% python3 -q
>>> import numpy as np
>>> from numpy import linalg as LA
>>> np.set_printoptions(suppress=True, linewidth=140)
>>> E = np.load("sample7.npy")
>>> E
array([[-3, -2, -1,  0,  1,  2],
       [ 3,  4,  5,  6,  7,  8],
       [ 9, 10, 11, 12, 13, 14]])
>>> # looks like rank 2
>>> vec = np.array([2, 0, 1, 0, 2, 0])
>>> (E @ vec).argmax()
np.int64(2)
>>> print(np.sign((E @ vec).round(6)))
[-1  1  1]
>>> T = np.stack([E, 2 * E, E[::-1]])
>>> LA.matrix_rank(T)
array([2, 2, 2])
>>> F = np.load("mat.npy")
>>> F
array([[ 2,  3,  4,  5,  6,  7,  8,  9],
       [10, 11, 12, 13, 14, 15, 16, 17],
       [18, 19, 20, 21, 22, 23, 24, 25],
       [26, 27, 28, 29, 30, 31, 32, 33],
       [34, 35, 36, 37, 38, 39, 40, 41],
       [42, 43, 44, 45, 46, 47, 48, 49],
       [50, 51, 52, 53, 54, 55, 56, 57]])
>>> # rank 2
>>> Uu, sig, VT = LA.svd(F)
>>> np.argmax(sig[:-1] / (sig[1:] + 1e-6)) + 1
np.int64(2)
>>> Y = Uu[:, :2] @ np.diag(sig[:2]) @ VT[:2]
>>> round(LA.norm(F - Y, 2), 2), round(sig[2], 2)
(np.float64(0.0), np.float64(0.0))
>>> LA.matrix_rank(Y)
np.int64(2)
>>> round(float(LA.norm(F - Y) / LA.norm(F)), 2)
0.0
>>> print(round(float(np.abs(F - Y).max()), 2))
0.0
>>> Y.round(2)
array([[ 2.,  3.,  4.,  5.,  6.,  7.,  8.,  9.],
       [10., 11., 12., 13., 14., 15., 16., 17.],
       [18., 19., 20., 21., 22., 23., 24., 25.],
       [26., 27., 28., 29., 30., 31., 32., 33.],
       [34., 35., 36., 37., 38., 39., 40., 41.],
       [42., 43., 44., 45., 46., 47., 48., 49.],
       [50., 51., 52., 53., 54., 55., 56., 57.]])
>>> Y = F / np.sqrt((F ** 2).mean(axis=1, keepdims=True))
>>> np.round(LA.norm(Y, axis=1), 2)
array([2.83, 2.83, 2.83, 2.83, 2.83, 2.83, 2.83])
>>> print(LA.matrix_rank(Y) == LA.matrix_rank(F))
True
>>> print(Y[1].round(2))
[0.73 0.8  0.88 0.95 1.02 1.1  1.17 1.24]
>>> W1 = np.array([[-2, -1, -2, 1, -1],
...     [2, 1, 1, -2, 0],
...     [2, 0, 2, 1, 1],
...     [2, -2, 0, 0, 1],
...     [-1, 2, 1, -2, 3],
...     [-1, -3, 2, -2, -2],
...     [-1, 3, 0, 0, -3],
...     [2, -2, -2, 0, 2]])
>>> coef = np.array([7, 0, 2, 4, 9])
>>> hid = np.maximum(F @ W1 + coef, 0)
>>> hid
array([[ 24,   0,  11,   0,  14],
       [ 48,   0,  27,   0,  22],
       [ 72,   0,  43,   0,  30],
       [ 96,   0,  59,   0,  38],
       [120,   0,  75,   0,  46],
       [144,   0,  91,   0,  54],
       [168,   0, 107,   0,  62]])
>>> (hid > 0).astype(int)
array([[1, 0, 1, 0, 1],
       [1, 0, 1, 0, 1],
       [1, 0, 1, 0, 1],
       [1, 0, 1, 0, 1],
       [1, 0, 1, 0, 1],
       [1, 0, 1, 0, 1],
       [1, 0, 1, 0, 1]])
>>> Z = np.array([[-2, -2], [3, 2], [-1, -3], [-2, 1], [3, 0]])
>>> print((hid @ Z).round(6).argmax(axis=1))
[0 0 0 0 0 0 0]
>>> W1 @ Z
array([[ -2,   9],
       [  2,  -7],
       [ -5,  -9],
       [ -7,  -8],
       [ 20,   1],
       [-11, -12],
       [  2,   8],
       [ -2,  -2]])
>>> vec = np.array([2, 4, 4, 4, 3, 3, 6, 5])
>>> a = np.maximum(F @ vec, 0)
>>> np.tanh(F @ vec)
array([1., 1., 1., 1., 1., 1., 1.])
>>> F.T @ a
array([224448, 230944, 237440, 243936, 250432, 256928, 263424, 269920])
>>> F * (a > 1e-9)[:, None]
array([[ 2,  3,  4,  5,  6,  7,  8,  9],
       [10, 11, 12, 13, 14, 15, 16, 17],
       [18, 19, 20, 21, 22, 23, 24, 25],
       [26, 27, 28, 29, 30, 31, 32, 33],
       [34, 35, 36, 37, 38, 39, 40, 41],
       [42, 43, 44, 45, 46, 47, 48, 49],
       [50, 51, 52, 53, 54, 55, 56, 57]])
>>> a
array([ 184,  432,  680,  928, 1176, 1424, 1672])
>>> q, _ = LA.qr(np.array([[-0.7, 0.8, 1.3, 0.8, -0.8, -0.7, 1.0, -1.3],
...     [-0.3, -0.3, 0.2, -1.1, 1.1, -0.2, 0.9, -1.1],
...     [-0.6, -0.2, 0.9, 0.8, 0.7, 0.3, -1.9, 0.4],
...     [-0.7, -0.1, 1.7, -1.1, 0.6, 0.2, 0.6, 1.2],
...     [0.8, -0.1, -0.7, -1.6, -1.1, -0.5, 1.4, -0.2],
...     [-0.1, 1.3, -1.3, 0.8, -0.5, -1.6, -0.1, 0.3],
...     [0.4, 1.5, 0.9, 0.1, -0.9, 0.5, 1.3, 1.1],
...     [-0.1, -0.2, -1.9, 1.0, -2.4, 1.3, 1.3, 0.3]]))
>>> m1 = q[:, :8]
>>> m1.round(2) + 0
array([[-0.47,  0.39, -0.11,  0.07, -0.42, -0.52, -0.38,  0.15],
       [-0.2 , -0.13,  0.03, -0.58,  0.24,  0.28, -0.43,  0.54],
       [-0.4 , -0.08, -0.08,  0.3 ,  0.08,  0.03,  0.61,  0.6 ],
       [-0.47, -0.03, -0.3 , -0.52, -0.25,  0.2 ,  0.35, -0.43],
       [ 0.53, -0.07, -0.08, -0.45, -0.38, -0.39,  0.31,  0.32],
       [-0.07,  0.6 ,  0.56, -0.29,  0.36, -0.17,  0.28, -0.07],
       [ 0.27,  0.68, -0.36,  0.08, -0.16,  0.53,  0.  ,  0.17],
       [-0.07, -0.09,  0.66,  0.06, -0.63,  0.38,  0.  ,  0.07]])
>>> rng = np.random.default_rng(76464)
>>> idx = rng.permutation(8)
>>> idx
array([1, 4, 2, 3, 7, 5, 6, 0])
>>> Y = m1[idx][:, idx]
>>> np.round(np.sort(np.abs(LA.eigvals(Y))), 2)
array([1., 1., 1., 1., 1., 1., 1., 1.])
>>> print(round(LA.det(Y), 2), round(float(LA.det(m1[idx])), 2))
-1.0 1.0
